$ python -q
>>> import numpy as np
>>> np.set_printoptions(precision=3, suppress=True, linewidth=200)
>>> feats = np.array([[-1.4, -0.5, 0.2, -0.1],
...     [1.5, -0.3, -1.3, -1.0],
...     [-0.6, -0.3, 2.1, -0.5],
...     [1.4, 1.9, 0.0, -0.5]])
>>> rng = np.random.default_rng(45955)
>>> feats[3] = feats[0] + 0.1 * rng.normal(size=4)
>>> feats
array([[-1.4  , -0.5  ,  0.2  , -0.1  ],
       [ 1.5  , -0.3  , -1.3  , -1.   ],
       [-0.6  , -0.3  ,  2.1  , -0.5  ],
       [-1.324, -0.383,  0.106, -0.037]])
>>> feats.reshape(-1, 2)
array([[-1.4  , -0.5  ],
       [ 0.2  , -0.1  ],
       [ 1.5  , -0.3  ],
       [-1.3  , -1.   ],
       [-0.6  , -0.3  ],
       [ 2.1  , -0.5  ],
       [-1.324, -0.383],
       [ 0.106, -0.037]])
>>> t3 = feats.reshape(4, 2, -1)
>>> t3.sum(axis=1)
array([[-1.2  , -0.6  ],
       [ 0.2  , -1.3  ],
       [ 1.5  , -0.8  ],
       [-1.218, -0.42 ]])
>>> P = np.triu(np.array([[7, -9, 7, -8], [-8, -5, 8, 5], [1, 9, -6, -2], [8, 0, 4, 0]]), 1) + np.eye(4)
>>> A2 = P @ feats @ np.linalg.inv(P)
>>> np.round(np.trace(A2), 3), np.round(np.trace(feats), 3)
(np.float64(0.363), np.float64(0.363))
>>> np.poly(A2)
array([ 1.   , -0.363, -3.148, -1.306, -0.232])
>>> round(float(np.linalg.det(A2)), 3)
-0.232
>>> f = np.array([-1, -1, -2])
>>> print(np.cross(feats[1, :3], feats[0, :3]))
[-0.71  1.52 -1.17]
>>> print(np.correlate(feats[1], feats[0], "full"))
[-0.15  0.33 -0.68 -2.11  0.87  2.32  1.4 ]
>>> np.convolve(feats[1], f)
array([-1.5, -1.2, -1.4,  2.9,  3.6,  2. ])
>>> np.array([np.convolve(row, f, "same") for row in feats])
array([[ 1.9  ,  3.1  ,  0.9  , -0.3  ],
       [-1.2  , -1.4  ,  2.9  ,  3.6  ],
       [ 0.9  , -0.6  , -1.   , -3.7  ],
       [ 1.707,  2.925,  0.698, -0.174]])
>>> np.polyval(f, feats[1])
array([-5.75, -1.79, -2.39, -2.  ])
